% python3 -q
>>> import numpy as np
>>> np.set_printoptions(precision=2, suppress=True, linewidth=160, sign=" ")
>>> def tidy(a):
...     return np.round(a, 2) + 0
... 
>>> J = np.load("x.npy")
>>> tidy(J)
array([[ 0.99, -0.12, -0.06],
       [-0.12, -0.54, -0.83],
       [-0.06, -0.83,  0.55]])
>>> # symmetric
>>> w, evecs = np.linalg.eig(J)
>>> tidy(np.sort(np.linalg.eigvals(J @ J)))
array([ 1.,  1.,  1.])
>>> tidy(np.prod(w))
np.float64(-1.0)
>>> tidy(np.sort(np.linalg.eigvals(J.T)))
array([-1.,  1.,  1.])
>>> K = np.array([[-1.0, 1.0, 0.0], [0.0, -1.0, 1.0], [0.0, 0.0, -1.0]])
>>> # triangular: eigenvalues sit on the diagonal
>>> G = K.T @ K
>>> np.diag(G)
array([ 1.,  2.,  2.])
>>> tidy(np.linalg.svd(K, compute_uv=False) ** 2)
array([ 3.25,  1.55,  0.2 ])
>>> (K @ K.T).shape
(3, 3)
>>> G
array([[ 1., -1.,  0.],
       [-1.,  2., -1.],
       [ 0., -1.,  2.]])
>>> rng = np.random.default_rng(253381)
>>> out = K + rng.integers(-2, 3, (3, 2)) @ rng.integers(-2, 3, (2, 3))
>>> out
array([[ 0.,  1., -1.],
       [-4.,  3., -3.],
       [ 4., -2., -1.]])
>>> tidy(np.linalg.svd(out - K, compute_uv=False))
array([ 7.86,  2.85,  0.  ])
>>> out - K
array([[ 1.,  0., -1.],
       [-4.,  4., -4.],
       [ 4., -2.,  0.]])
>>> x = np.array([0, 2, 0])
>>> h1 = np.maximum(K @ x, 0)
>>> np.maximum(K @ x, 0) - np.maximum(-K @ x, 0)
array([ 2., -2.,  0.])
>>> np.flatnonzero(h1 > 1e-9)
array([ 0])
>>> np.maximum(K @ (3 * x), 0)
array([ 6.,  0.,  0.])
>>> data = np.array([[-1, 1, -2], [-2, -1, 1], [1, -2, -1]])
>>> data.sum(axis=1)
array([-2, -2, -2])
>>> data.shape
(3, 3)
>>> data.sum(axis=0)
array([-2, -2, -2])
>>> data - data[0]
array([[ 0,  0,  0],
       [-1, -2,  3],
       [ 2, -3,  1]])
>>> np.diff(data, axis=0)
array([[-1, -2,  3],
       [ 3, -1, -2]])
>>> x = np.array([5, 5, 6])
>>> data * x
array([[ -5,   5, -12],
       [-10,  -5,   6],
       [  5, -10,  -6]])
>>> np.linalg.norm(data @ x) <= np.linalg.norm(data, 2) * np.linalg.norm(x) + 1e-9
np.True_
>>> data @ x
array([-12,  -9, -11])
>>> np.sign((data @ x).round(6))
array([-1, -1, -1])
>>> data @ (2 * x)
array([-24, -18, -22])
>>> (data * x).sum(axis=1)
array([-12,  -9, -11])
>>> (data @ x).argmax()
np.int64(1)
>>> idx = rng.permutation(3)
>>> idx
array([ 1,  2,  0])
>>> out = data[idx][:, idx]
>>> np.trace(out)
np.int64(-3)
>>> tidy(np.linalg.det(out)), tidy(np.linalg.det(data[idx]))
(np.float64(-14.0), np.float64(-14.0))
>>> np.diag(out)
array([-1, -1, -1])
>>> np.allclose(out, data)
True
>>> np.kron(np.eye(2, dtype=int), data)
array([[-1,  1, -2,  0,  0,  0],
       [-2, -1,  1,  0,  0,  0],
       [ 1, -2, -1,  0,  0,  0],
       [ 0,  0,  0, -1,  1, -2],
       [ 0,  0,  0, -2, -1,  1],
       [ 0,  0,  0,  1, -2, -1]])
>>> np.einsum("ii->", data)
np.int64(-3)
>>> tidy(np.linalg.eigvals(data).sum().real)
np.float64(-3.0)
>>> tidy(np.poly(data))
array([  1.,   3.,   9.,  14.])
>>> O, evecs = np.linalg.qr(data[:, :2])[0], np.linalg.qr(data[:, 2:])[0]
>>> sig = np.linalg.svd(O.T @ evecs, compute_uv=False)
>>> tidy(np.linalg.norm(O @ O.T - evecs @ evecs.T, 2))
np.float64(1.0)
>>> tidy(sig)
array([ 0.26])
>>> tidy(np.degrees(np.arccos(sig.clip(0, 1))))
array([ 75.04])
>>> (sig > 0.9).sum()
np.int64(0)
